% python3 -q
>>> import numpy as np
>>> from numpy import linalg as LA
>>> np.set_printoptions(precision=2, suppress=True, linewidth=200)
>>> tidy = lambda a: np.round(a, 2) + 0
>>> out = np.array([[1, 1], [2, 1]])
>>> cent = np.array([[0, 3], [2, 1]])
>>> A = np.kron(out, cent)
>>> A
array([[0, 3, 0, 3],
       [2, 1, 2, 1],
       [0, 6, 0, 3],
       [4, 2, 2, 1]])
>>> q, V = LA.qr(A[:, :3])[0], LA.qr(A[:, 3:])[0]
>>> s = LA.svd(q.T @ V, compute_uv=False)
>>> tidy(LA.norm(q @ q.T - V @ V.T, 2))
np.float64(1.0)
>>> print((s > 0.9).sum())
1
>>> K = np.load("out3.npy")
>>> K
array([[ 0, -1,  0],
       [ 3,  0,  0],
       [ 0,  0,  2]])
>>> q, V = LA.qr(K[:, :2])[0], LA.qr(K[:, 2:])[0]
>>> s = LA.svd(q.T @ V, compute_uv=False)
>>> tidy(LA.norm(q @ q.T - V @ V.T, 2))
np.float64(1.0)
>>> np.degrees(np.arccos(s.clip(0, 1)))
array([90.])
>>> rng = np.random.default_rng(1040)
>>> labels = rng.permutation(3)
>>> labels
array([1, 0, 2])
>>> out = K[labels][:, labels]
>>> np.trace(out)
np.int64(2)
>>> np.diag(out)
array([0, 0, 2])
>>> tidy(LA.norm(K, axis=0))
array([3., 1., 2.])
>>> print(K[:, 2] @ K[:, 0])
0
>>> K.T @ K
array([[9, 0, 0],
       [0, 1, 0],
       [0, 0, 4]])
>>> print(tidy(LA.svd(K, compute_uv=False)))
[3. 2. 1.]
